>>> import numpy as np
>>> np.set_printoptions(precision=2, suppress=True, linewidth=160)
>>> W0 = np.loadtxt("arr.csv", delimiter=",")
>>> print(W0)
[[-12.48   3.41  -9.87]
 [ -9.86   2.81  -9.99]
 [-11.73   2.74 -11.2 ]
 [ -9.06   3.69 -12.49]
 [-12.35   3.55  -9.96]
 [-10.18   1.82 -10.2 ]
 [-10.23   2.31 -11.58]
 [  4.6    1.77 -12.88]
 [  3.59   4.45 -13.93]
 [-11.36   2.69 -11.09]
 [-11.92   2.93 -11.13]
 [  2.36   2.14 -13.86]
 [ -9.65   4.42 -10.88]
 [-12.59   4.13 -11.08]
 [  4.02   4.29 -14.66]
 [-11.06   2.71 -10.53]
 [  2.87   3.99 -15.59]
 [-10.88   4.12 -10.15]
 [  1.7    3.9  -15.08]
 [  1.62   3.73 -14.87]
 [  3.51   2.99 -15.02]
 [-11.03   0.96 -11.85]
 [  2.6    1.23 -14.73]
 [  3.77   2.96 -15.23]
 [  4.51   3.06 -13.47]
 [  3.45   3.66 -12.6 ]]
>>> cov = np.cov(W0, rowvar=False)
>>> print(np.argwhere(np.triu(np.abs(np.corrcoef(W0.T)) > 0.8, 1)))
[[0 2]]
>>> print(cov.shape)
(3, 3)
>>> print(np.argsort(-W0.std(axis=0).round(6), kind="stable"))
[0 2 1]
>>> print(np.polyfit(W0[:, 1], W0[:, 0], 1))
[ 0.54 -6.13]
>>> Ac = W0 - W0.mean(axis=0)
>>> evecs = np.linalg.svd(Ac)[2][:2]
>>> A2 = Ac - Ac @ evecs.T @ evecs
>>> print(np.diag(evecs.T @ evecs))
[0.95 0.95 0.1 ]
>>> print(np.round(np.cov(Ac @ evecs.T, rowvar=False), 2) + 0)
[[56.6   0.  ]
 [ 0.    0.94]]
>>> print(round(float(np.linalg.norm(A2) / np.linalg.norm(Ac)), 2))
0.11
